In [1]: import numpy as np

In [2]: np.set_printoptions(precision=2, suppress=True, linewidth=120)

In [3]: E = np.array([[0.4, -1.1, 0.7, -0.3],
   ...:     [1.1, -0.4, -0.8, -0.7],
   ...:     [-0.3, -0.3, 0.8, -0.1]])

In [4]: rng = np.random.default_rng(129)

In [5]: E[1] = E[2] + 0.05 * rng.normal(size=4)

In [6]: E
Out[6]: 
array([[ 0.4 , -1.1 ,  0.7 , -0.3 ],
       [-0.3 , -0.39,  0.78, -0.11],
       [-0.3 , -0.3 ,  0.8 , -0.1 ]])

In [7]: left, s, Vt = np.linalg.svd(E)

In [8]: np.argmax(s[:-1] / (s[1:] + 1e-6)) + 1
Out[8]: np.int64(2)

In [9]: Y = left[:, :2] @ np.diag(s[:2]) @ Vt[:2]

In [10]: round(float(np.linalg.norm(E - Y, 2)), 2), round(s[2], 2)
Out[10]: (0.04, np.float64(0.04))

In [11]: G = E.T @ E

In [12]: np.round(np.linalg.svd(E, compute_uv=False) ** 2, 2) + 0
Out[12]: array([3.02, 0.62, 0.  ])

In [13]: np.allclose(G, G.T)
Out[13]: True

In [14]: np.round(np.linalg.eigvalsh(G)[::-1], 2) + 0
Out[14]: array([3.02, 0.62, 0.  , 0.  ])

In [15]: np.diag(G)
Out[15]: array([0.34, 1.45, 1.74, 0.11])

In [16]: Y = np.array([[-1, -1], [3, 3]])

In [17]: basis = np.kron(Y, E)

In [18]: basis
Out[18]: 
array([[-0.4 ,  1.1 , -0.7 ,  0.3 , -0.4 ,  1.1 , -0.7 ,  0.3 ],
       [ 0.3 ,  0.39, -0.78,  0.11,  0.3 ,  0.39, -0.78,  0.11],
       [ 0.3 ,  0.3 , -0.8 ,  0.1 ,  0.3 ,  0.3 , -0.8 ,  0.1 ],
       [ 1.2 , -3.3 ,  2.1 , -0.9 ,  1.2 , -3.3 ,  2.1 , -0.9 ],
       [-0.89, -1.16,  2.35, -0.34, -0.89, -1.16,  2.35, -0.34],
       [-0.9 , -0.9 ,  2.4 , -0.3 , -0.9 , -0.9 ,  2.4 , -0.3 ]])

In [19]: A = np.load("w.npy")

In [20]: A
Out[20]: 
array([[ 1,  1, -1, -1,  1,  1, -1, -1],
       [ 1, -1,  1, -1, -1,  1, -1,  1],
       [ 1,  1,  1,  1, -1, -1, -1, -1]])

In [21]: def softmax(z):
    ...:     e = np.exp(z - z.max(axis=-1, keepdims=True))
    ...:     return e / e.sum(axis=-1, keepdims=True)
    ...: 

In [22]: softmax(A[0])
Out[22]: array([0.22, 0.22, 0.03, 0.03, 0.22, 0.22, 0.03, 0.03])

In [23]: np.round(softmax(10 * A[0]), 2) + 0
Out[23]: array([0.25, 0.25, 0.  , 0.  , 0.25, 0.25, 0.  , 0.  ])

In [24]: softmax(A).sum(axis=1)
Out[24]: array([1., 1., 1.])

In [25]: scores = A @ A.T / np.sqrt(8)

In [26]: softmax(scores)
Out[26]: 
array([[0.89, 0.05, 0.05],
       [0.05, 0.89, 0.05],
       [0.05, 0.05, 0.89]])

In [27]: softmax(scores)[0] @ A
Out[27]: array([ 1.  ,  0.89, -0.79, -0.89,  0.79,  0.89, -1.  , -0.89])
